In [1]: import numpy as np

In [2]: np.set_printoptions(precision=3, suppress=True, linewidth=120, floatmode="fixed")

In [3]: tidy = lambda a: np.round(a, 3) + 0

In [4]: J = np.load("a.npy")

In [5]: J
Out[5]: 
array([[ 21.180,  33.169, -22.693],
       [ -5.043,  64.445,   6.825],
       [ 16.666, -21.202,  28.637],
       [  5.789,   9.962, -12.006],
       [ 18.254, -14.176,   8.834],
       [ -8.222,  18.379,  10.727],
       [ 12.814, -11.265,  28.619],
       [ -3.396,  12.830,  -6.491],
       [-34.169,  -9.106, -23.395],
       [  8.293,  24.270,  25.812],
       [ 34.175,  -2.988,  27.765]])

In [6]: hat = J @ np.linalg.solve(J.T @ J, J.T)

In [7]: tidy(np.trace(hat))
Out[7]: np.float64(3.0)

In [8]: q, V = np.linalg.qr(J[:, :2])[0], np.linalg.qr(J[:, 2:])[0]

In [9]: sv = np.linalg.svd(q.T @ V, compute_uv=False)

In [10]: (sv > 0.9).sum()
Out[10]: np.int64(0)

In [11]: tidy(sv)
Out[11]: array([0.567])

In [12]: lab = J[:, 2] > np.median(J[:, 2])

In [13]: u = J[lab].mean(axis=0) - J[~lab].mean(axis=0)

In [14]: tidy((((J - J.mean(axis=0)) @ u > 0) == lab).mean())
Out[14]: np.float64(0.818)

In [15]: np.argsort(-np.abs(u).round(6), kind="stable")
Out[15]: array([2, 1, 0])

In [16]: ((J - J.mean(axis=0)) @ u > 0).astype(int)
Out[16]: array([0, 0, 1, 0, 1, 0, 1, 0, 0, 1, 1])

In [17]: Xs = J - J.mean(axis=0)

In [18]: V = np.linalg.svd(Xs)[2][:2]

In [19]: other = Xs - Xs @ V.T @ V

In [20]: tidy(np.diag(V.T @ V))
Out[20]: array([0.434, 0.996, 0.571])

In [21]: tidy(np.cov(Xs @ V.T, rowvar=False))
Out[21]: 
array([[750.257,   0.000],
       [  0.000, 447.750]])

In [22]: tidy(other.std(axis=0))
Out[22]: array([9.610, 0.854, 8.371])

In [23]: tidy(np.linalg.norm(other) / np.linalg.norm(Xs))
Out[23]: np.float64(0.361)
